% python3 -q
>>> import numpy as np
>>> import numpy.linalg as la
>>> np.set_printoptions(precision=2, suppress=True, linewidth=140)
>>> feats = np.array([[0.02, 1.0, 1.0, 0.0],
...     [0.0, 1.02, 1.0, 2.0],
...     [0.0, 3.0, 3.02, 2.0],
...     [0.0, 1.0, 1.0, 0.02]])
>>> f = np.array([4, 4, -4, 1])
>>> M2 = feats + np.outer(f, np.eye(4)[2])
>>> la.matrix_rank(M2 - feats)
np.int64(1)
>>> la.matrix_rank(la.inv(M2) - la.inv(feats), tol=1e-8)
np.int64(1)
>>> Uu, sigma, Vt = la.svd(feats)
>>> np.argmax(sigma[:-1] / (sigma[1:] + 1e-6)) + 1
np.int64(2)
>>> M2 = Uu[:, :2] @ np.diag(sigma[:2]) @ Vt[:2]
>>> la.matrix_rank(M2)
np.int64(2)
>>> np.round(np.abs(feats - M2).max(), 2)
np.float64(0.01)
>>> O = feats.astype(float).copy()
>>> for j in range(4):
...     O[:, j] -= O[:, :j] @ (O[:, :j].T @ O[:, j])
...     O[:, j] /= la.norm(O[:, j])
... 
>>> print(np.round(O.T @ O, 2) + 0)
[[1. 0. 0. 0.]
 [0. 1. 0. 0.]
 [0. 0. 1. 0.]
 [0. 0. 0. 1.]]
>>> print(np.round(O.T @ feats, 2) + 0)
[[ 0.02  1.    1.    0.  ]
 [ 0.    3.32  3.33  2.43]
 [ 0.    0.    0.03 -1.13]
 [ 0.    0.    0.    0.92]]
>>> x = np.array([2, 1, 2, 2])
>>> target = feats @ x
>>> print(target)
[ 3.04  7.02 13.04  3.04]
>>> np.round(la.solve(feats, feats[:, 2]), 2) + 0
array([0., 0., 1., 0.])
>>> print(np.round(la.solve(feats.T, feats[3]), 2) + 0)
[0. 0. 0. 1.]
